$ ipython --no-banner

In [1]: import numpy as np

In [2]: import numpy.linalg as la

In [3]: np.set_printoptions(precision=1, suppress=True, linewidth=200, legacy="1.25")

In [4]: M = np.load("mat.npy")

In [5]: M
Out[5]: 
array([[  0. ,  -6. ,  -0.5,  -1. ,   0.3,  -1. ,   0.8],
       [  0.3, -22. ,   0.8,  -0.2,  -1.6,  -0.1,   0.8],
       [  0.9,  38. ,  -1.8,   1.1,   1.2,   2.6,  -0.9],
       [ -1. ,  30. ,  -0.4,  -1.1,  -1. ,  -0.3,  -0.5],
       [  0.6, -32. ,  -1.6,   2.2,   0.5,   1. ,  -0.1],
       [ -1.3,  12. ,   0.5,   0.1,  -0.7,   0. ,   0.4],
       [ -2.2,   2. ,   0.1,  -0.6,  -0.7,  -0.7,   2. ],
       [ -1.2,  10. ,   0. ,  -0.8,  -0.4,  -1. ,   0.6]])

In [6]: left, s, Vt = la.svd(M)

In [7]: s
Out[7]: array([64.3,  5.7,  2.6,  2. ,  1.3,  1.2,  0.2])

In [8]: A2 = left[:, :1] @ np.diag(s[:1]) @ Vt[:1]

In [9]: np.round(la.norm(M - A2) / la.norm(M), 1)
Out[9]: 0.1

In [10]: round(float(la.norm(M - A2, 2)), 1), round(s[1], 1)
Out[10]: (5.7, 5.7)

In [11]: E = np.loadtxt("case6.csv", delimiter=",")

In [12]: E
Out[12]: 
array([[0., 0., 0., 0., 1., 1., 0., 0., 0.],
       [0., 0., 0., 1., 0., 0., 1., 1., 0.],
       [0., 0., 0., 0., 0., 0., 1., 1., 0.],
       [0., 1., 0., 0., 0., 1., 0., 0., 0.],
       [1., 0., 0., 0., 0., 0., 1., 1., 1.],
       [1., 0., 0., 1., 0., 0., 0., 0., 0.],
       [0., 1., 1., 0., 1., 0., 0., 0., 0.],
       [0., 1., 1., 0., 1., 0., 0., 0., 1.],
       [0., 0., 0., 0., 1., 0., 0., 1., 0.]])

In [13]: # symmetric

In [14]: [round(float(x), 1) for x in la.svd(E, compute_uv=False)[:3]]
Out[14]: [2.9, 2.6, 1.5]

In [15]: la.matrix_rank(E, rtol=0.1)
Out[15]: 8

In [16]: round(np.trace(la.pinv(E) @ E), 1)
Out[16]: 8.0

In [17]: la.lstsq(E[:-1].T, E[-1])[2]
Out[17]: 7

In [18]: left, s, Vt = la.svd(E)

In [19]: V = Vt[:(s > 1e-8).sum()]

In [20]: rng = np.random.default_rng(24293)

In [21]: x = E[4] + -1 * E[0] + rng.integers(2) * np.eye(9)[5]

In [22]: x
Out[22]: array([ 1.,  0.,  0.,  0., -1., -1.,  1.,  1.,  1.])

In [23]: np.allclose(V.T @ V @ x, x)
Out[23]: True

In [24]: round(float(la.norm(x - V.T @ V @ x)), 1)
Out[24]: 0.0
